% ipython --no-banner

In [1]: import numpy as np

In [2]: from numpy import linalg as LA

In [3]: np.set_printoptions(precision=3, suppress=True, linewidth=100)

In [4]: data = np.array([[-4.95, 1.0, 3.0, 1.0, 0.0, -5.0],
   ...:     [-1.0, -1.95, -1.0, -2.0, 2.0, -5.0],
   ...:     [-4.0, -5.0, 0.05, 4.0, -3.0, 4.0],
   ...:     [-5.0, 2.0, 5.0, 0.05, 3.0, 4.0],
   ...:     [0.0, -2.0, 3.0, -3.0, 1.05, -2.0],
   ...:     [-5.0, 1.0, 3.0, 1.0, 0.0, -4.95]])

In [5]: rng = np.random.default_rng(91)

In [6]: lab = rng.permutation(6)

In [7]: lab
Out[7]: array([0, 3, 4, 1, 5, 2])

In [8]: out = data[lab][:, lab]

In [9]: np.diag(out)
Out[9]: array([-4.95,  0.05,  1.05, -1.95, -4.95,  0.05])

In [10]: np.trace(out)
Out[10]: np.float64(-10.7)

In [11]: np.allclose(out, data)
Out[11]: False

In [12]: E = np.loadtxt("test0.csv", delimiter=",")

In [13]: E
Out[13]: 
array([[-40.573, -19.984,  60.201, -40.114,  41.095,  18.912,  -0.628, -18.844, -58.016,  21.801],
       [-42.588, -20.191,  59.945, -40.781,  39.086,  20.055,   1.396, -19.304, -58.867,  22.692],
       [-39.536, -20.142,  60.484, -41.223,  40.538,  16.58 ,  -0.102, -20.1  , -61.136,  19.804],
       [-41.802, -20.85 ,  61.097, -39.849,  40.128,  20.913,   1.513, -19.007, -60.032,  21.374],
       [-40.364, -18.749,  60.674, -39.826,  40.109,  19.491,  -1.226, -19.001, -60.769,  20.85 ],
       [-39.744, -18.807,  58.102, -41.349,  39.861,  20.886,   1.419, -19.275, -59.754,  19.503],
       [-37.517, -19.952,  60.625, -37.819,  41.273,  19.716,   0.238, -20.92 , -60.463,  19.619],
       [-39.681, -20.714,  60.586, -37.922,  38.935,  20.486,   0.341, -21.291, -61.271,  21.558],
       [-40.464, -20.225,  57.45 , -39.392,  40.135,  19.963,  -0.287, -20.321, -58.795,  20.613],
       [-41.545, -19.908,  59.505, -40.219,  39.971,  20.191,  -1.6  , -21.368, -60.349,  19.777],
       [-40.225, -20.142,  60.81 , -39.365,  39.717,  20.288,   0.411, -20.039, -59.675,  18.673],
       [-40.376, -19.141,  59.874, -41.845,  40.417,  20.42 ,   0.445, -18.409, -58.79 ,  18.84 ],
       [-40.075, -19.105,  58.997, -39.618,  41.495,  20.852,  -0.97 , -21.439, -57.824,  19.827],
       [-41.408, -18.974,  58.755, -40.718,  41.075,  18.911,  -1.01 , -21.337, -59.46 ,  19.046],
       [-39.924, -19.281,  60.252, -41.493,  39.875,  17.98 ,   0.932, -20.894, -59.464,  20.144]])

In [14]: out = E + rng.integers(-2, 3, (15, 1)) @ rng.integers(-2, 3, (1, 10))

In [15]: out
Out[15]: 
array([[-44.573, -19.984,  64.201, -38.114,  45.095,  14.912,  -0.628, -18.844, -58.016,  25.801],
       [-40.588, -20.191,  57.945, -41.781,  37.086,  22.055,   1.396, -19.304, -58.867,  20.692],
       [-39.536, -20.142,  60.484, -41.223,  40.538,  16.58 ,  -0.102, -20.1  , -61.136,  19.804],
       [-45.802, -20.85 ,  65.097, -37.849,  44.128,  16.913,   1.513, -19.007, -60.032,  25.374],
       [-36.364, -18.749,  56.674, -41.826,  36.109,  23.491,  -1.226, -19.001, -60.769,  16.85 ],
       [-43.744, -18.807,  62.102, -39.349,  43.861,  16.886,   1.419, -19.275, -59.754,  23.503],
       [-41.517, -19.952,  64.625, -35.819,  45.273,  15.716,   0.238, -20.92 , -60.463,  23.619],
       [-37.681, -20.714,  58.586, -38.922,  36.935,  22.486,   0.341, -21.291, -61.271,  19.558],
       [-44.464, -20.225,  61.45 , -37.392,  44.135,  15.963,  -0.287, -20.321, -58.795,  24.613],
       [-45.545, -19.908,  63.505, -38.219,  43.971,  16.191,  -1.6  , -21.368, -60.349,  23.777],
       [-40.225, -20.142,  60.81 , -39.365,  39.717,  20.288,   0.411, -20.039, -59.675,  18.673],
       [-38.376, -19.141,  57.874, -42.845,  38.417,  22.42 ,   0.445, -18.409, -58.79 ,  16.84 ],
       [-36.075, -19.105,  54.997, -41.618,  37.495,  24.852,  -0.97 , -21.439, -57.824,  15.827],
       [-41.408, -18.974,  58.755, -40.718,  41.075,  18.911,  -1.01 , -21.337, -59.46 ,  19.046],
       [-37.924, -19.281,  58.252, -42.493,  37.875,  19.98 ,   0.932, -20.894, -59.464,  18.144]])

In [16]: out - E
Out[16]: 
array([[-4.,  0.,  4.,  2.,  4., -4.,  0.,  0.,  0.,  4.],
       [ 2.,  0., -2., -1., -2.,  2.,  0.,  0.,  0., -2.],
       [ 0.,  0.,  0.,  0.,  0.,  0.,  0.,  0.,  0.,  0.],
       [-4.,  0.,  4.,  2.,  4., -4.,  0.,  0.,  0.,  4.],
       [ 4.,  0., -4., -2., -4.,  4.,  0.,  0.,  0., -4.],
       [-4.,  0.,  4.,  2.,  4., -4.,  0.,  0.,  0.,  4.],
       [-4.,  0.,  4.,  2.,  4., -4.,  0.,  0.,  0.,  4.],
       [ 2.,  0., -2., -1., -2.,  2.,  0.,  0.,  0., -2.],
       [-4.,  0.,  4.,  2.,  4., -4.,  0.,  0.,  0.,  4.],
       [-4.,  0.,  4.,  2.,  4., -4.,  0.,  0.,  0.,  4.],
       [ 0.,  0.,  0.,  0.,  0.,  0.,  0.,  0.,  0.,  0.],
       [ 2.,  0., -2., -1., -2.,  2.,  0.,  0.,  0., -2.],
       [ 4.,  0., -4., -2., -4.,  4.,  0.,  0.,  0., -4.],
       [ 0.,  0.,  0.,  0.,  0.,  0.,  0.,  0.,  0.,  0.],
       [ 2.,  0., -2., -1., -2.,  2.,  0.,  0.,  0., -2.]])

In [17]: LA.matrix_rank(out - E, tol=1e-8)
Out[17]: np.int64(1)
